In [1]: import numpy as np

In [2]: from numpy import linalg as LA

In [3]: np.set_printoptions(precision=3, suppress=True, linewidth=160, sign=" ")

In [4]: rd = lambda a: np.round(a, 3) + 0

In [5]: X = np.array([[7, 7, 4, 6, 5, 9, 9, 2],
   ...:     [3, 8, 3, 7, 6, 1, 0, 8],
   ...:     [5, 9, 2, 9, 8, 4, 5, 8],
   ...:     [8, 3, 9, 4, 4, 9, 2, 7],
   ...:     [1, 1, 7, 1, 9, 2, 3, 4],
   ...:     [-2, -17, -5, -15, -13, 6, 9, -22]])

In [6]: r = LA.matrix_rank(X)

In [7]: r
Out[7]: np.int64(5)

In [8]: N = LA.svd(X)[2][r:].T

In [9]: rd(X @ N)
Out[9]: 
array([[ 0.,  0.,  0.],
       [ 0.,  0.,  0.],
       [ 0.,  0.,  0.],
       [ 0.,  0.,  0.],
       [ 0.,  0.,  0.],
       [ 0.,  0.,  0.]])

In [10]: E = np.load("mat.npy")

In [11]: E
Out[11]: 
array([[  5,   6,   7,   8],
       [  9,  10,  11,  12],
       [ 13,  14,  15,  16],
       [ 17,  18,  19,  20],
       [ 21,  22,  23,  24],
       [ 25,  26,  27,  28],
       [ 29,  30,  31,  32],
       [ 33,  34,  35,  36],
       [ 37,  38,  39,  40]])

In [12]: M2 = E / np.sqrt((E ** 2).mean(axis=1, keepdims=True))

In [13]: E - E.mean(axis=1, keepdims=True)
Out[13]: 
array([[-1.5, -0.5,  0.5,  1.5],
       [-1.5, -0.5,  0.5,  1.5],
       [-1.5, -0.5,  0.5,  1.5],
       [-1.5, -0.5,  0.5,  1.5],
       [-1.5, -0.5,  0.5,  1.5],
       [-1.5, -0.5,  0.5,  1.5],
       [-1.5, -0.5,  0.5,  1.5],
       [-1.5, -0.5,  0.5,  1.5],
       [-1.5, -0.5,  0.5,  1.5]])

In [14]: LA.matrix_rank(M2) == LA.matrix_rank(E)
Out[14]: np.True_
